In [1]: import numpy as np

In [2]: import numpy.linalg as la

In [3]: np.set_printoptions(suppress=True, linewidth=200)

In [4]: Z = np.array([[-7, -4, -7, -6, -5], [-9, 6, -5, -4, 7]])

In [5]: J = np.repeat(Z, 27 // 2, axis=0)

In [6]: rng = np.random.default_rng(70)

In [7]: J = J + 0.3 * rng.normal(size=J.shape)

In [8]: J.round(1)
Out[8]: 
array([[-7. , -4.3, -6.7, -6.1, -4.6],
       [-7.4, -3.9, -7. , -5.8, -5.2],
       [-6.9, -3.5, -7.3, -6.1, -4.7],
       [-7.2, -3.5, -7.2, -6.1, -4.7],
       [-6.9, -3.7, -6.8, -6.2, -4.6],
       [-6.8, -3.8, -6.9, -6.5, -5.2],
       [-6.7, -4.3, -7.5, -6. , -4.8],
       [-6.6, -3.8, -7. , -5.8, -4.9],
       [-7. , -3.6, -7.1, -5.9, -5.4],
       [-7.2, -4. , -6.8, -5.9, -5.1],
       [-6.9, -4.3, -6.5, -6.3, -5. ],
       [-6.7, -4.4, -7.2, -5.9, -4.3],
       [-7.2, -3.7, -7.3, -5.6, -5. ],
       [-9.4,  5.8, -5.1, -4.3,  6.6],
       [-8.6,  6. , -5.5, -4.3,  7.2],
       [-9.3,  6.2, -4.9, -4.2,  6.7],
       [-9.3,  5.9, -4.9, -4.3,  7.5],
       [-9. ,  6.4, -4.7, -3.3,  6.8],
       [-8.9,  6. , -5.1, -3.7,  7.3],
       [-9.1,  6.2, -5.4, -3.7,  6.8],
       [-9.2,  6.5, -5.1, -3.9,  7.3],
       [-9. ,  6. , -5.2, -4. ,  7.2],
       [-9.1,  5.6, -5.3, -3.6,  6.6],
       [-8.9,  6.1, -4.8, -3.7,  7.1],
       [-9.1,  5.5, -4.8, -4.2,  6.9],
       [-8.9,  6. , -5.2, -3.3,  7.3]])

In [9]: Xs = J - J.mean(axis=0)

In [10]: left, s, VT = la.svd(Xs, full_matrices=False)

In [11]: round(float((s ** 2).sum() ** 2 / (s ** 4).sum()), 1)
Out[11]: 1.0

In [12]: np.searchsorted(np.cumsum(s ** 2) / (s ** 2).sum(), 0.9) + 1
Out[12]: np.int64(1)

In [13]: (np.sign(left[:, 0]) == np.sign(left[0, 0])).astype(int)
Out[13]: array([1, 1, 1, 1, 1, 1, 1, 1, 1, 1, 1, 1, 1, 0, 0, 0, 0, 0, 0, 0, 0, 0, 0, 0, 0, 0])

In [14]: np.abs(VT[0]).argmax()
Out[14]: np.int64(4)

In [15]: np.round(VT[0] * np.sign(VT[0, np.abs(VT[0]).argmax()]), 1)
Out[15]: array([-0.1,  0.6,  0.1,  0.1,  0.7])

In [16]: np.abs(left[:, 0]).argmax()
Out[16]: np.int64(20)

In [17]: np.round(np.abs(VT[-1]), 1)
Out[17]: array([0.9, 0.3, 0.4, 0.1, 0.1])
